>>> import numpy as np
>>> np.set_printoptions(precision=4, suppress=True, linewidth=140)
>>> rnd = lambda a: np.round(a, 4) + 0
>>> W0 = np.array([[1.0, 0.9, 0.81], [0.9, 1.0, 0.9], [0.81, 0.9, 1.0]])
>>> x0 = np.array([2, 1, 2])
>>> target = W0 @ x0
>>> target
array([4.52, 4.6 , 4.52])
>>> rnd(np.linalg.solve(W0.T, W0[0]))
array([1., 0., 0.])
>>> rnd(np.linalg.solve(W0, W0[:, 0]))
array([1., 0., 0.])
>>> M2 = W0 / np.sqrt((W0 ** 2).mean(axis=1, keepdims=True))
>>> np.linalg.matrix_rank(W0 - W0.mean(axis=1, keepdims=True))
np.int64(2)
>>> rnd(np.linalg.norm(M2, axis=1))
array([1.7321, 1.7321, 1.7321])
>>> np.linalg.matrix_rank(M2) == np.linalg.matrix_rank(W0)
np.True_
>>> low = np.linalg.cholesky(W0)
>>> low @ low.T
array([[1.  , 0.9 , 0.81],
       [0.9 , 1.  , 0.9 ],
       [0.81, 0.9 , 1.  ]])
>>> np.linalg.eigvalsh(W0).min() > 0
np.True_
>>> x0 = np.array([1, 0, 0])
>>> h = np.maximum(W0 @ x0, 0)
>>> np.maximum(W0 @ (3 * x0), 0)
array([3.  , 2.7 , 2.43])
>>> rnd(np.tanh(W0 @ x0))
array([0.7616, 0.7163, 0.6696])
>>> h
array([1.  , 0.9 , 0.81])
>>> np.maximum(W0 @ x0, 0) - np.maximum(-W0 @ x0, 0)
array([1.  , 0.9 , 0.81])
>>> W0 * (h > 1e-9)[:, None]
array([[1.  , 0.9 , 0.81],
       [0.9 , 1.  , 0.9 ],
       [0.81, 0.9 , 1.  ]])
>>> mat = np.load("arr.npy")
>>> mat
array([[ 9.836 , -1.7391,  0.4779],
       [ 8.6728, -0.903 ,  4.8956],
       [-6.6455,  2.8564,  6.905 ],
       [ 2.0952, -5.2244,  8.2654],
       [ 0.1047,  3.6648, -9.3037],
       [ 3.4914,  1.9225, -9.1714],
       [-0.3159,  0.6267, -9.9753],
       [ 2.3759,  6.0797,  7.5758],
       [ 8.7673,  0.3845,  4.7945],
       [ 5.5269,  4.3327, -7.119 ],
       [ 2.0323,  3.2705, -9.229 ],
       [ 1.22  ,  9.1968,  3.7323],
       [ 3.5142,  7.6206, -5.4384],
       [-1.4681, -8.2162,  5.508 ],
       [-8.7802,  1.9013, -4.3925],
       [ 8.8998, -1.9978, -4.0991]])
>>> proj = mat @ np.linalg.solve(mat.T @ mat, mat.T)
>>> np.allclose(proj @ proj, proj)
True
>>> rnd(proj @ mat[:, 2])
array([ 0.4779,  4.8956,  6.905 ,  8.2654, -9.3037, -9.1714, -9.9753,  7.5758,  4.7945, -7.119 , -9.229 ,  3.7323, -5.4384,  5.508 ,
       -4.3925, -4.0991])
>>> rnd(np.linalg.eigvalsh(proj))
array([0., 0., 0., 0., 0., 0., 0., 0., 0., 0., 0., 0., 0., 1., 1., 1.])
>>> np.linalg.matrix_rank(np.eye(16) - proj)
np.int64(13)
>>> rnd(np.linalg.norm(mat, "nuc"))
np.float64(67.9227)
>>> rnd(mat[6] @ mat[7])
np.float64(-72.5113)
>>> rnd(np.linalg.norm(mat, axis=0))
array([22.8538, 18.4705, 27.1394])
>>> np.linalg.norm(mat, axis=1).argmax()
np.int64(3)
>>> rnd(np.linalg.norm(mat) ** 2 / np.linalg.norm(mat, 2) ** 2)
np.float64(2.0187)
>>> rng = np.random.default_rng(145302)
>>> E = np.triu(rng.random((3, 3)) < 0.8, 1).astype(int)
>>> E = E + E.T
>>> E
array([[0, 1, 0],
       [1, 0, 1],
       [0, 1, 0]])
>>> vals, evecs = np.linalg.eigh(E)
>>> np.abs(evecs[:, -1]).round(6).argmax()
np.int64(1)
>>> np.unique(vals.round(6) + 0, return_counts=True)[1]
array([1, 1, 1])
>>> rnd(vals)
array([-1.4142,  0.    ,  1.4142])
>>> rnd(np.trace(np.linalg.pinv(E) @ E))
np.float64(2.0)
>>> np.abs(np.diag(np.linalg.qr(E)[1])) > 1e-9
array([ True,  True, False])
>>> np.linalg.lstsq(E[:-1].T, E[-1])[2]
np.int32(2)
>>> np.allclose(E[:-1].T @ np.linalg.lstsq(E[:-1].T, E[-1])[0], E[-1])
True
>>> np.unique(E.round(6), axis=0).shape
(2, 3)
>>> E @ E
array([[1, 0, 1],
       [0, 2, 0],
       [1, 0, 1]])
>>> E.sum(axis=0)
array([1, 2, 1])
>>> np.argwhere(np.triu(E))
array([[0, 1],
       [1, 2]])
>>> np.trace(E @ E @ E) // 6
np.int64(0)
>>> low = np.diag(E.sum(axis=1)) - E
>>> low @ np.ones(3)
array([0., 0., 0.])
>>> (np.linalg.eigvalsh(low) < 1e-8).sum()
np.int64(1)
